$ python3 -q
>>> import numpy as np
>>> np.set_printoptions(precision=3, suppress=True, linewidth=200)
>>> mat = np.load("a.npy")
>>> mat
array([[ 9.,  2.,  0.,  0.],
       [ 2.,  0.,  2.,  0.],
       [ 0.,  2.,  0.,  2.],
       [ 0.,  0.,  2., -3.]])
>>> round(np.linalg.det(mat), 3)
np.float64(124.0)
>>> round(float(np.linalg.det(mat[::-1])), 3)
124.0
>>> np.kron(np.eye(2, dtype=int), mat)
array([[ 9.,  2.,  0.,  0.,  0.,  0.,  0.,  0.],
       [ 2.,  0.,  2.,  0.,  0.,  0.,  0.,  0.],
       [ 0.,  2.,  0.,  2.,  0.,  0.,  0.,  0.],
       [ 0.,  0.,  2., -3.,  0.,  0.,  0., -0.],
       [ 0.,  0.,  0.,  0.,  9.,  2.,  0.,  0.],
       [ 0.,  0.,  0.,  0.,  2.,  0.,  2.,  0.],
       [ 0.,  0.,  0.,  0.,  0.,  2.,  0.,  2.],
       [ 0.,  0.,  0., -0.,  0.,  0.,  2., -3.]])
>>> np.round(np.linalg.det(mat.T), 3)
np.float64(124.0)
>>> w, V = np.linalg.eigh(mat)
>>> np.unique(w.round(6) + 0, return_counts=True)[1]
array([1, 1, 1, 1])
>>> w
array([-4.24 , -1.406,  2.202,  9.444])
>>> np.linalg.svd(mat, compute_uv=False)
array([9.444, 4.24 , 2.202, 1.406])
>>> (w > 1e-8).sum(), (w < -1e-8).sum()
(np.int64(2), np.int64(2))
>>> np.round(V.T @ mat @ V, 3) + 0
array([[-4.24 ,  0.   ,  0.   ,  0.   ],
       [ 0.   , -1.406,  0.   ,  0.   ],
       [ 0.   ,  0.   ,  2.202,  0.   ],
       [ 0.   ,  0.   ,  0.   ,  9.444]])
>>> np.abs(V[:, -1])
array([0.975, 0.217, 0.047, 0.008])
>>> np.abs(V[:, -1]).round(6).argmax()
np.int64(0)
